>>> import numpy as np
>>> np.set_printoptions(suppress=True, linewidth=200)
>>> tidy = lambda a: np.round(a, 1) + 0
>>> W0 = np.loadtxt("layer12.csv", delimiter=",")
>>> W0
array([[ 1., -2., -2.],
       [ 0., -2.,  1.],
       [ 1.,  0.,  1.],
       [ 2., -1.,  0.]])
>>> np.linalg.matrix_rank(W0)
np.int64(3)
>>> np.count_nonzero(W0)
np.int64(9)
>>> W0.shape
(4, 3)
>>> W0.sum(axis=1)
array([-3., -1.,  2.,  1.])
>>> np.abs(W0).max()
np.float64(2.0)
>>> tidy(W0.mean(axis=0))
array([ 1. , -1.2,  0. ])
>>> other = np.c_[W0[:, :1] @ np.array([[0]]), np.array([0, 3, 2, -2])]
>>> other
array([[ 0.,  0.],
       [ 0.,  3.],
       [ 0.,  2.],
       [ 0., -2.]])
>>> tidy(np.linalg.lstsq(W0, other[:, 0])[0])
array([0., 0., 0.])
>>> tidy(np.linalg.norm(np.linalg.qr(W0)[0].T @ other, axis=0) ** 2 / ((other ** 2).sum(axis=0) + 1e-12))
array([0. , 0.7])
>>> A = np.loadtxt("out11.csv", delimiter=",")
>>> A
array([[8., 2., 8., 5., 8.],
       [8., 8., 2., 8., 5.],
       [5., 8., 8., 2., 8.],
       [8., 5., 8., 8., 2.],
       [2., 8., 5., 8., 8.]])
>>> Q, Rm = np.linalg.qr(A)
>>> tidy(Q @ Rm)
array([[8., 2., 8., 5., 8.],
       [8., 8., 2., 8., 5.],
       [5., 8., 8., 2., 8.],
       [8., 5., 8., 8., 2.],
       [2., 8., 5., 8., 8.]])
>>> tidy(Rm)
array([[-14.9, -11.8, -13. , -13. , -11.8],
       [  0. ,  -9. ,  -2.4,  -4.4,  -6. ],
       [  0. ,   0. ,  -6.7,   0.7,  -3.8],
       [  0. ,   0. ,   0. ,  -5.6,   0.4],
       [  0. ,   0. ,   0. ,   0. ,   5.5]])
>>> Q.shape, Rm.shape
((5, 5), (5, 5))
>>> tidy(np.abs(np.diag(Rm)))
array([14.9,  9. ,  6.7,  5.6,  5.5])
